$ python -q
>>> import numpy as np
>>> import numpy.linalg as la
>>> np.set_printoptions(precision=2, suppress=True, linewidth=160)
>>> A2 = np.array([[4, 1], [7, 9]])
>>> W2 = np.array([[0]])
>>> W0 = np.block([[A2, np.zeros((2, 1))], [np.zeros((1, 2)), W2]])
>>> W0
array([[4., 1., 0.],
       [7., 9., 0.],
       [0., 0., 0.]])
>>> (W0 + W0.T) / 2
array([[4., 4., 0.],
       [4., 9., 0.],
       [0., 0., 0.]])
>>> W0 @ W0
array([[23., 13.,  0.],
       [91., 88.,  0.],
       [ 0.,  0.,  0.]])
>>> np.allclose(W0 @ W0.T, W0.T @ W0)
False
>>> np.allclose(W0, W0.T)
False
>>> (W0 - W0.T) / 2
array([[ 0., -3.,  0.],
       [ 3.,  0.,  0.],
       [ 0.,  0.,  0.]])
>>> A2 = np.array([[2, 0], [3, 0]])
>>> M = np.tile(A2, (2, 2))
>>> M
array([[2, 0, 2, 0],
       [3, 0, 3, 0],
       [2, 0, 2, 0],
       [3, 0, 3, 0]])
>>> def softmax(z):
...     e = np.exp(z - z.max(axis=-1, keepdims=True))
...     return e / e.sum(axis=-1, keepdims=True)
... 
>>> softmax(M[3])
array([0.48, 0.02, 0.48, 0.02])
>>> softmax(M[3] + 4)
array([0.48, 0.02, 0.48, 0.02])
>>> np.round(softmax(10 * M[3]), 2) + 0
array([0.5, 0. , 0.5, 0. ])
>>> att = M @ M.T / np.sqrt(4)
>>> softmax(att).round(6).argmax(axis=1)
array([1, 1, 1, 1])
>>> softmax(att + np.triu(np.full(att.shape, -np.inf), 1))
array([[1.  , 0.  , 0.  , 0.  ],
       [0.05, 0.95, 0.  , 0.  ],
       [0.11, 0.79, 0.11, 0.  ],
       [0.02, 0.48, 0.02, 0.48]])
>>> hat = np.triu(np.array([[1, 4, -7, 1], [-6, 1, -5, 0], [-4, -8, -8, 7], [9, 3, -1, 1]]), 1) + np.eye(4)
>>> A2 = hat @ M @ la.inv(hat)
>>> la.matrix_rank(A2)
np.int64(1)
>>> hat @ M - M @ hat
array([[  1.,  -8.,  15., -16.],
       [-10., -12.,  11., -24.],
       [ 21.,  -8.,  35., -16.],
       [  0., -12.,  21., -24.]])
>>> A2
array([[   3.,  -12.,  -36.,  249.],
       [  -7.,   28.,   84., -581.],
       [  23.,  -92., -276., 1909.],
       [   3.,  -12.,  -36.,  249.]])
>>> np.trace(A2), np.trace(M)
(np.float64(4.0), np.int64(4))
>>> np.round(np.poly(A2), 2) + 0
array([ 1., -4.,  0.,  0.,  0.])
>>> A2 = np.array([[1.4, 0.1, 0.4],
...     [3.0, 0.2, 0.6],
...     [-0.3, -2.3, 0.8],
...     [1.4, -1.8, 1.0]])
>>> W2 = np.array([[1.3, -0.7, 0.8, 1.9], [1.0, 0.9, 0.0, 0.0], [-0.6, 0.1, -0.7, 2.1]])
>>> E = A2 @ W2
>>> E
array([[ 1.68, -0.85,  0.84,  3.5 ],
       [ 3.74, -1.86,  1.98,  6.96],
       [-3.17, -1.78, -0.8 ,  1.11],
       [-0.58, -2.5 ,  0.42,  4.76]])
>>> rng = np.random.default_rng(348830)
>>> z = rng.permutation(4)
>>> z
array([1, 3, 0, 2])
>>> A2 = E[z][:, z]
>>> np.diag(A2)
array([-1.86,  4.76,  1.68, -0.8 ])
>>> np.round(np.sort(np.abs(la.eigvals(A2))), 2) + 0
array([0.  , 0.19, 4.63, 4.63])
>>> A2
array([[-1.86,  6.96,  3.74,  1.98],
       [-2.5 ,  4.76, -0.58,  0.42],
       [-0.85,  3.5 ,  1.68,  0.84],
       [-1.78,  1.11, -3.17, -0.8 ]])
>>> blk = np.stack([E, 5 * E, E[::-1]])
>>> blk.shape
(3, 4, 4)
>>> mat = np.diag(10 * np.array([5, 4, 4, 5, 5])) + np.array([[-1, -1, 1, -1, 2],
...     [2, 2, 1, 1, 1],
...     [1, 2, 0, 1, -1],
...     [-2, 2, 1, -1, 0],
...     [-1, -2, -1, -2, -2]])
>>> mat
array([[49, -1,  1, -1,  2],
       [ 2, 42,  1,  1,  1],
       [ 1,  2, 40,  1, -1],
       [-2,  2,  1, 49,  0],
       [-1, -2, -1, -2, 48]])
>>> C2 = mat.T @ mat
>>> np.allclose(C2, C2.T)
True
>>> np.trace(C2), (mat ** 2).sum()
(np.int64(10510), np.int64(10510))
>>> (mat @ mat.T).shape
(5, 5)
>>> np.diag(C2)
array([2411, 1777, 1604, 2408, 2310])
>>> f = np.array([1, 2, 1, -2, 2])
>>> A2 = mat + np.outer(f, np.eye(5)[0])
>>> la.matrix_rank(la.inv(A2) - la.inv(mat), tol=1e-8)
np.int64(1)
>>> la.matrix_rank(A2 - mat)
np.int64(1)
